In [1]: import numpy as np

In [2]: np.set_printoptions(precision=2, suppress=True, linewidth=100, sign=" ")

In [3]: def tidy(a):
   ...:     return np.round(a, 2) + 0
   ...: 

In [4]: arr = np.load("layer7.npy")

In [5]: print(arr)
[[-0.8 -0.1  1.  -0.4  1.6 -0.2 -1.4  0.1]
 [-0.2  0.2  0.7  0.4  0.4 -0.2 -0.6 -0.4]
 [-1.2  1.3 -1.2  1.   0.4 -1.1  0.7 -0.5]
 [-1.6  0.4 -1.2 -1.3  0.3 -0.4  1.1  1.1]
 [-0.5  1.   0.   0.4  0.2  0.1  1.8  0. ]
 [-1.1  0.8 -0.4  0.   1.  -1.5  0.2 -0.7]
 [ 1.9  0.4  0.9 -0.8 -1.2 -0.7  0.   0.2]
 [-1.  -0.2 -0.3  0.8  2.1  1.1  1.4 -0.8]
 [ 0.5 -0.1  0.8 -0.2 -0.8 -0.2  0.   1.4]
 [-0.2  2.2 -0.9  0.8 -0.6  0.3  0.8 -0.5]
 [ 0.4  1.  -1.3  0.8  2.3 -0.8 -2.6  0.7]
 [-0.3  1.2  1.6 -1.  -1.2 -0.2 -0.3 -1.1]
 [ 0.4  2.2  0.7  0.5  1.1 -1.3  1.2 -0.2]
 [-0.9  1.1  0.6  1.4  0.3  1.5 -1.4 -2.4]]

In [6]: rng = np.random.default_rng(222)

In [7]: lab = rng.permutation(8)

In [8]: out = arr[:, lab] * rng.choice([-1, 1], 8)

In [9]: print(out)
[[ 1.4 -0.2 -1.6  0.8  0.4 -0.1 -1.   0.1]
 [ 0.6 -0.2 -0.4  0.2 -0.4  0.2 -0.7 -0.4]
 [-0.7 -1.1 -0.4  1.2 -1.   1.3  1.2 -0.5]
 [-1.1 -0.4 -0.3  1.6  1.3  0.4  1.2  1.1]
 [-1.8  0.1 -0.2  0.5 -0.4  1.  -0.   0. ]
 [-0.2 -1.5 -1.   1.1 -0.   0.8  0.4 -0.7]
 [-0.  -0.7  1.2 -1.9  0.8  0.4 -0.9  0.2]
 [-1.4  1.1 -2.1  1.  -0.8 -0.2  0.3 -0.8]
 [-0.  -0.2  0.8 -0.5  0.2 -0.1 -0.8  1.4]
 [-0.8  0.3  0.6  0.2 -0.8  2.2  0.9 -0.5]
 [ 2.6 -0.8 -2.3 -0.4 -0.8  1.   1.3  0.7]
 [ 0.3 -0.2  1.2  0.3  1.   1.2 -1.6 -1.1]
 [-1.2 -1.3 -1.1 -0.4 -0.5  2.2 -0.7 -0.2]
 [ 1.4  1.5 -0.3  0.9 -1.4  1.1 -0.6 -2.4]]

In [10]: left, _, Vh = np.linalg.svd(arr.T @ out)

In [11]: print(tidy(left @ Vh))
[[ 0.  0.  0. -1.  0.  0.  0.  0.]
 [ 0.  0.  0.  0.  0.  1.  0.  0.]
 [ 0.  0.  0.  0.  0.  0. -1.  0.]
 [ 0.  0.  0.  0. -1.  0.  0.  0.]
 [ 0.  0. -1.  0.  0.  0.  0.  0.]
 [ 0.  1.  0.  0.  0.  0.  0.  0.]
 [-1.  0.  0.  0.  0.  0.  0.  0.]
 [ 0.  0.  0.  0.  0.  0.  0.  1.]]

In [12]: u = np.array([0, 1, 3])

In [13]: print(tidy(np.correlate(out[0], out[6], "full")))
[ 0.28 -1.3   0.42  2.64 -4.1   0.72  2.51 -2.1   0.75 -0.65  1.58 -1.32  0.82 -0.07  0.  ]

In [14]: M = np.loadtxt("w.csv", delimiter=",")

In [15]: print(M)
[[ 0.  0.  0.  0.  0.  0.]
 [ 0.  0.  0.  1.  1.  1.]
 [ 0.  0.  0.  1.  1.  0.]
 [ 0.  1.  1.  0.  1.  1.]
 [ 0.  1.  1.  1.  0.  1.]
 [ 0.  1.  0.  1.  1.  0.]]

In [16]: print(tidy(np.linalg.eigvalsh(M).min()))
-1.68

In [17]: print(np.all(np.linalg.eigvalsh(M) > 0))
False

In [18]: print(np.linalg.cond(M) > 100)
True

In [19]: print(tidy(np.linalg.norm(M, 2) / np.linalg.norm(M)))
0.83

In [20]: vals, evecs = np.linalg.eigh(M)

In [21]: x0 = np.array([1, 0, -1, 3, -3, 3])

In [22]: print(tidy(evecs * np.maximum(vals, 0) @ evecs.T))
[[ 0.    0.    0.    0.    0.    0.  ]
 [ 0.    0.71  0.33  0.72  0.72  0.71]
 [ 0.    0.33  0.53  0.56  0.56  0.33]
 [ 0.    0.72  0.56  0.87  0.87  0.72]
 [ 0.    0.72  0.56  0.87  0.87  0.72]
 [ 0.    0.71  0.33  0.72  0.72  0.71]]

In [23]: m1 = (rng.random((12, 12)) < 0.3) + np.eye(12)

In [24]: m1 /= m1.sum(axis=1, keepdims=True)

In [25]: print(tidy(m1))
[[ 0.25  0.    0.    0.25  0.    0.25  0.    0.    0.    0.25  0.    0.  ]
 [ 0.    0.33  0.    0.    0.33  0.    0.    0.33  0.    0.    0.    0.  ]
 [ 0.    0.    0.2   0.    0.2   0.    0.    0.2   0.2   0.2   0.    0.  ]
 [ 0.2   0.    0.    0.2   0.    0.    0.2   0.2   0.2   0.    0.    0.  ]
 [ 0.25  0.    0.    0.    0.5   0.    0.    0.25  0.    0.    0.    0.  ]
 [ 0.    0.    0.25  0.    0.    0.25  0.    0.25  0.    0.    0.25  0.  ]
 [ 0.    0.25  0.    0.    0.    0.    0.25  0.25  0.    0.    0.25  0.  ]
 [ 0.    0.    0.    0.    0.    0.    0.    1.    0.    0.    0.    0.  ]
 [ 0.2   0.2   0.    0.    0.    0.    0.    0.    0.2   0.2   0.2   0.  ]
 [ 0.    0.    0.    0.33  0.    0.    0.33  0.    0.    0.33  0.    0.  ]
 [ 0.    0.25  0.    0.    0.    0.    0.25  0.    0.    0.    0.25  0.25]
 [ 0.    0.    0.    0.    0.2   0.    0.    0.    0.2   0.2   0.    0.4 ]]

In [26]: hat = arr @ np.linalg.solve(arr.T @ arr, arr.T)

In [27]: print(tidy(np.linalg.eigvalsh(hat)))
[ 0.  0.  0.  0.  0.  0.  1.  1.  1.  1.  1.  1.  1.  1.]

In [28]: print(np.trace(hat))
8.0
